$ python3 -q
>>> import numpy as np
>>> np.set_printoptions(suppress=True, linewidth=200)
>>> F = np.load("a.npy")
>>> F
array([[  2,   4,  -5,   5,  -5,  -3,  -4,   4,   0,  -1,  -1],
       [ -2,   3,  -3,   9, -10,  -3,  -6,  -1,  -5,   3,   4],
       [ -2,   3,  -7,  11, -11,   0, -11,   2,  -2,   2,   0],
       [  1,   5,  -4,   9, -12,   5, -13,   4,  -1,  -3,   2],
       [  5,   8,  -7,   8, -10,   8, -10,   1,   2,  -5,   7],
       [  1,  13,  -4,   5, -12,   7,  -9,   0,   3, -10,   2],
       [  4,   8,  -1,   4,  -9,   7, -12,  -2,   5, -13,  -3],
       [  0,   3,  -3,   7,  -6,  10,  -7,  -4,   7, -18,  -7],
       [  3,   2,  -6,  10,  -9,   5,  -3,  -1,  10, -13,  -8],
       [  3,   0,  -1,  10,  -8,   0,  -6,  -6,  12, -11, -12],
       [  2,   3,  -2,   5, -13,  -5,  -3,  -4,  10,  -7,  -9],
       [  4,   2,   1,   7,  -8,  -6,   1,  -4,  11,  -4,  -6],
       [  5,   2,  -3,   3,  -9,  -6,   6,  -9,  15,  -8,  -2],
       [  2,  -1,   2,  -2,  -4, -10,   8, -11,  13,  -7,  -5],
       [  0,  -6,  -3,   1,  -9,  -6,   9, -15,  11,  -9,  -5],
       [  3,  -5,  -6,  -2, -14,  -2,   9, -17,   7,  -5,  -1],
       [  3,  -9,  -9,  -7, -17,  -5,  12, -17,   4, -10,   4],
       [  6, -11,  -6,  -6, -20,  -2,  11, -21,   3, -12,  -1],
       [  3,  -8, -11,  -4, -17,  -1,   9, -17,   6,  -7,   0],
       [  0,  -5, -12,   0, -21,   0,   9, -13,   2, -11,   2],
       [ -5, -10,  -9,  -1, -21,   0,  10, -18,   0, -12,  -2],
       [-10, -10, -12,   1, -22,   1,  13, -23,  -4, -11,   2],
       [-15,  -8, -16,   2, -27,  -1,   8, -28,  -2,  -8,   6],
       [-20, -13, -11,   4, -26,   0,  10, -32,  -4, -11,   4],
       [-21, -11,  -6,   7, -28,   0,   9, -27,  -8, -12,   0],
       [-26,  -8, -10,   6, -33,  -2,  10, -26, -11, -13,  -3],
       [-22,  -6,  -5,   7, -31,  -1,  12, -31, -14, -12,  -8],
       [-23,  -3,  -9,   5, -32,  -2,  14, -28, -16, -14,  -7],
       [-25,  -3,  -8,   0, -35,  -7,  11, -33, -19, -19,  -2],
       [-30,   1, -13,  -1, -31, -11,  11, -38, -17, -23,  -5],
       [-28,   3, -16,  -1, -33, -10,   9, -43, -17, -24,  -3],
       [-25,   3, -12,   1, -33, -13,   4, -39, -13, -25,  -2],
       [-26,   6, -12,  -1, -28, -11,   3, -38, -11, -26,  -3],
       [-23,   7,  -7,   4, -24,  -9,   7, -43,  -9, -30,  -2],
       [-21,  10,  -2,   2, -20,  -5,  11, -45,  -8, -28,  -4],
       [-18,   5,  -1,   2, -22,  -5,  15, -44, -12, -23,  -6],
       [-22,   7,   1,   1, -27,  -3,  15, -45,  -9, -26, -11],
       [-25,   3,   6,   6, -31,  -4,  18, -47,  -7, -27, -13],
       [-21,   2,   9,   3, -27,  -4,  21, -49,  -5, -24,  -8],
       [-20,   3,   6,   3, -24,  -9,  22, -50,  -4, -29,  -6],
       [-25,   3,   9,   1, -26,  -5,  25, -52,  -5, -28,  -4],
       [-26,   1,  12,   3, -21,  -7,  26, -54,  -1, -25,  -9]])
>>> rng = np.random.default_rng(864101)
>>> z = rng.permutation(11)
>>> out = F[:, z] * rng.choice([-1, 1], 11)
>>> out
array([[  5,  -4,  -1,  -3,   5,  -4,   0,  -4,  -1,   2,  -5],
       [  3,   1,   4,  -3,  10,  -6,  -5,  -3,   3,  -2,  -9],
       [  7,  -2,   0,   0,  11, -11,  -2,  -3,   2,  -2, -11],
       [  4,  -4,   2,   5,  12, -13,  -1,  -5,  -3,   1,  -9],
       [  7,  -1,   7,   8,  10, -10,   2,  -8,  -5,   5,  -8],
       [  4,   0,   2,   7,  12,  -9,   3, -13, -10,   1,  -5],
       [  1,   2,  -3,   7,   9, -12,   5,  -8, -13,   4,  -4],
       [  3,   4,  -7,  10,   6,  -7,   7,  -3, -18,   0,  -7],
       [  6,   1,  -8,   5,   9,  -3,  10,  -2, -13,   3, -10],
       [  1,   6, -12,   0,   8,  -6,  12,   0, -11,   3, -10],
       [  2,   4,  -9,  -5,  13,  -3,  10,  -3,  -7,   2,  -5],
       [ -1,   4,  -6,  -6,   8,   1,  11,  -2,  -4,   4,  -7],
       [  3,   9,  -2,  -6,   9,   6,  15,  -2,  -8,   5,  -3],
       [ -2,  11,  -5, -10,   4,   8,  13,   1,  -7,   2,   2],
       [  3,  15,  -5,  -6,   9,   9,  11,   6,  -9,   0,  -1],
       [  6,  17,  -1,  -2,  14,   9,   7,   5,  -5,   3,   2],
       [  9,  17,   4,  -5,  17,  12,   4,   9, -10,   3,   7],
       [  6,  21,  -1,  -2,  20,  11,   3,  11, -12,   6,   6],
       [ 11,  17,   0,  -1,  17,   9,   6,   8,  -7,   3,   4],
       [ 12,  13,   2,   0,  21,   9,   2,   5, -11,   0,   0],
       [  9,  18,  -2,   0,  21,  10,   0,  10, -12,  -5,   1],
       [ 12,  23,   2,   1,  22,  13,  -4,  10, -11, -10,  -1],
       [ 16,  28,   6,  -1,  27,   8,  -2,   8,  -8, -15,  -2],
       [ 11,  32,   4,   0,  26,  10,  -4,  13, -11, -20,  -4],
       [  6,  27,   0,   0,  28,   9,  -8,  11, -12, -21,  -7],
       [ 10,  26,  -3,  -2,  33,  10, -11,   8, -13, -26,  -6],
       [  5,  31,  -8,  -1,  31,  12, -14,   6, -12, -22,  -7],
       [  9,  28,  -7,  -2,  32,  14, -16,   3, -14, -23,  -5],
       [  8,  33,  -2,  -7,  35,  11, -19,   3, -19, -25,   0],
       [ 13,  38,  -5, -11,  31,  11, -17,  -1, -23, -30,   1],
       [ 16,  43,  -3, -10,  33,   9, -17,  -3, -24, -28,   1],
       [ 12,  39,  -2, -13,  33,   4, -13,  -3, -25, -25,  -1],
       [ 12,  38,  -3, -11,  28,   3, -11,  -6, -26, -26,   1],
       [  7,  43,  -2,  -9,  24,   7,  -9,  -7, -30, -23,  -4],
       [  2,  45,  -4,  -5,  20,  11,  -8, -10, -28, -21,  -2],
       [  1,  44,  -6,  -5,  22,  15, -12,  -5, -23, -18,  -2],
       [ -1,  45, -11,  -3,  27,  15,  -9,  -7, -26, -22,  -1],
       [ -6,  47, -13,  -4,  31,  18,  -7,  -3, -27, -25,  -6],
       [ -9,  49,  -8,  -4,  27,  21,  -5,  -2, -24, -21,  -3],
       [ -6,  50,  -6,  -9,  24,  22,  -4,  -3, -29, -20,  -3],
       [ -9,  52,  -4,  -5,  26,  25,  -5,  -3, -28, -25,  -1],
       [-12,  54,  -9,  -7,  21,  26,  -1,  -1, -25, -26,  -3]])
>>> U, _, VT = np.linalg.svd(F.T @ out)
>>> np.round(np.linalg.lstsq(F, out)[0], 3) + 0
array([[ 0.,  0.,  0.,  0.,  0.,  0.,  0.,  0.,  0.,  1.,  0.],
       [ 0.,  0.,  0.,  0.,  0.,  0.,  0., -1.,  0.,  0.,  0.],
       [-1.,  0.,  0.,  0.,  0.,  0.,  0.,  0.,  0.,  0.,  0.],
       [ 0.,  0.,  0.,  0.,  0.,  0.,  0.,  0.,  0.,  0., -1.],
       [ 0.,  0.,  0.,  0., -1.,  0.,  0.,  0.,  0.,  0.,  0.],
       [ 0.,  0.,  0.,  1.,  0.,  0.,  0.,  0.,  0.,  0.,  0.],
       [ 0.,  0.,  0.,  0.,  0.,  1.,  0.,  0.,  0.,  0.,  0.],
       [ 0., -1.,  0.,  0.,  0.,  0.,  0.,  0.,  0.,  0.,  0.],
       [ 0.,  0.,  0.,  0.,  0.,  0.,  1.,  0.,  0.,  0.,  0.],
       [ 0.,  0.,  0.,  0.,  0.,  0.,  0.,  0.,  1.,  0.,  0.],
       [ 0.,  0.,  1.,  0.,  0.,  0.,  0.,  0.,  0.,  0.,  0.]])
>>> z
array([ 2,  7, 10,  5,  4,  6,  8,  1,  9,  0,  3])
>>> np.round(U @ VT, 3) + 0
array([[ 0.,  0.,  0.,  0.,  0.,  0.,  0.,  0.,  0.,  1.,  0.],
       [ 0.,  0.,  0.,  0.,  0.,  0.,  0., -1.,  0.,  0.,  0.],
       [-1.,  0.,  0.,  0.,  0.,  0.,  0.,  0.,  0.,  0.,  0.],
       [ 0.,  0.,  0.,  0.,  0.,  0.,  0.,  0.,  0.,  0., -1.],
       [ 0.,  0.,  0.,  0., -1.,  0.,  0.,  0.,  0.,  0.,  0.],
       [ 0.,  0.,  0.,  1.,  0.,  0.,  0.,  0.,  0.,  0.,  0.],
       [ 0.,  0.,  0.,  0.,  0.,  1.,  0.,  0.,  0.,  0.,  0.],
       [ 0., -1.,  0.,  0.,  0.,  0.,  0.,  0.,  0.,  0.,  0.],
       [ 0.,  0.,  0.,  0.,  0.,  0.,  1.,  0.,  0.,  0.,  0.],
       [ 0.,  0.,  0.,  0.,  0.,  0.,  0.,  0.,  1.,  0.,  0.],
       [ 0.,  0.,  1.,  0.,  0.,  0.,  0.,  0.,  0.,  0.,  0.]])
>>> def softmax(z):
...     e = np.exp(z - z.max(axis=-1, keepdims=True))
...     return e / e.sum(axis=-1, keepdims=True)
... 
>>> np.round(softmax(F).sum(axis=1), 3)
array([1., 1., 1., 1., 1., 1., 1., 1., 1., 1., 1., 1., 1., 1., 1., 1., 1., 1., 1., 1., 1., 1., 1., 1., 1., 1., 1., 1., 1., 1., 1., 1., 1., 1., 1., 1., 1., 1., 1., 1., 1., 1.])
>>> scores = F @ F.T / np.sqrt(11)
>>> softmax(scores).round(6).argmax(axis=1)
array([ 2, 31,  2,  3,  4,  5,  6, 37,  8, 37, 37, 37, 39, 41, 41, 40, 40, 40, 30, 30, 30, 30, 30, 30, 30, 30, 37, 30, 30, 30, 30, 30, 30, 40, 40, 40, 40, 40, 40, 40, 40, 41])
>>> W2 = F[[31, 20]].astype(float)
>>> for _ in range(7):
...     z = np.linalg.norm(F[:, None] - W2, axis=-1).argmin(axis=1)
...     W2 = np.array([F[z == j].mean(axis=0) for j in range(2)])
... 
>>> z
array([1, 1, 1, 1, 1, 1, 1, 1, 1, 1, 1, 1, 1, 1, 1, 1, 1, 1, 1, 1, 1, 1, 0, 0, 0, 0, 0, 0, 0, 0, 0, 0, 0, 0, 0, 0, 0, 0, 0, 0, 0, 0])
>>> np.abs(W2[1] - W2[0]).argmax()
np.int64(7)
>>> dist = np.linalg.norm(F[:, None] - F[None], axis=-1)
>>> dist.mean(axis=1).argmax()
np.int64(41)
>>> dist.shape
(42, 42)
>>> dist[9].round(6).argsort(kind="stable")[:4]
array([ 9,  8, 10, 11])
>>> np.flatnonzero(dist[9] < dist.mean() / 2)
array([ 6,  7,  8,  9, 10, 11, 12])
>>> M = np.loadtxt("dump.csv", delimiter=",")
>>> M
array([[ 19.984,  19.463,   0.988,  39.744, -39.118],
       [ 21.106,  18.588,  -0.558,  38.177, -40.276],
       [ 20.701,  20.314,  -0.5  ,  39.673, -38.255],
       [ 20.396,  21.148,  -0.176,  40.593, -39.65 ],
       [ 20.484,  19.321,  -0.326,  41.574, -41.286],
       [ 19.039,  19.106,   1.141,  37.071, -39.686],
       [ 18.909,  17.788,   1.551,  39.641, -40.992],
       [ 18.701,  21.972,  -0.112,  39.583, -39.824],
       [ 21.294,  19.954,  -0.425,  39.004, -39.325],
       [ 21.021,  18.616,   0.322,  40.265, -40.566],
       [ 21.72 ,  20.08 ,   1.919,  40.409, -39.319],
       [ 20.554,  19.081,   1.899,  40.383, -40.901],
       [ 20.866,  19.164,   0.964,  40.95 , -42.076],
       [ 19.078,  18.367,   0.739,  40.153, -38.831],
       [ 20.5  ,  19.606,  -2.191,  40.881, -40.904],
       [ 18.303,  19.41 ,   0.365,  39.525, -40.801],
       [ 21.047,  18.845,  -0.888,  38.633, -37.994],
       [ 20.127,  20.527,  -0.208,  41.8  , -38.917],
       [ 21.16 ,  20.911,  -0.909,  40.528, -37.855],
       [ 21.389,  19.717,  -0.287,  40.926, -40.487],
       [ 19.687,  19.769,  -0.617,  38.85 , -39.932],
       [ 19.427,  20.645,  -0.307,  38.966, -39.852],
       [ 19.694,  18.336,  -0.873,  40.946, -41.081],
       [ 21.254,  20.193,   0.671,  40.725, -40.065],
       [ 20.491,  20.927,  -0.496,  39.496, -40.758],
       [ 19.17 ,  20.14 ,  -0.229,  42.777, -39.146],
       [ 20.329,  20.584,   0.418,  38.507, -39.852],
       [ 19.439,  19.833,   0.931,  39.031, -40.73 ],
       [ 21.724,  18.675,   0.76 ,  41.192, -41.91 ],
       [ 19.451,  19.121,   1.885,  41.763, -40.054],
       [ 18.916,  20.694,  -0.175,  39.017, -38.326],
       [ 19.643,  20.948,   0.495,  37.359, -40.009],
       [ 20.846,  19.126,  -0.174,  40.797, -41.018],
       [ 18.894,  19.723,   0.145,  40.623, -41.82 ],
       [ 19.368,  21.146,  -1.865,  41.106, -38.671],
       [ 19.675,  20.796,  -0.292,  41.95 , -40.925]])
>>> P = M @ np.linalg.solve(M.T @ M, M.T)
>>> np.allclose(P @ P, P)
True
>>> np.round(np.trace(P), 3)
np.float64(5.0)
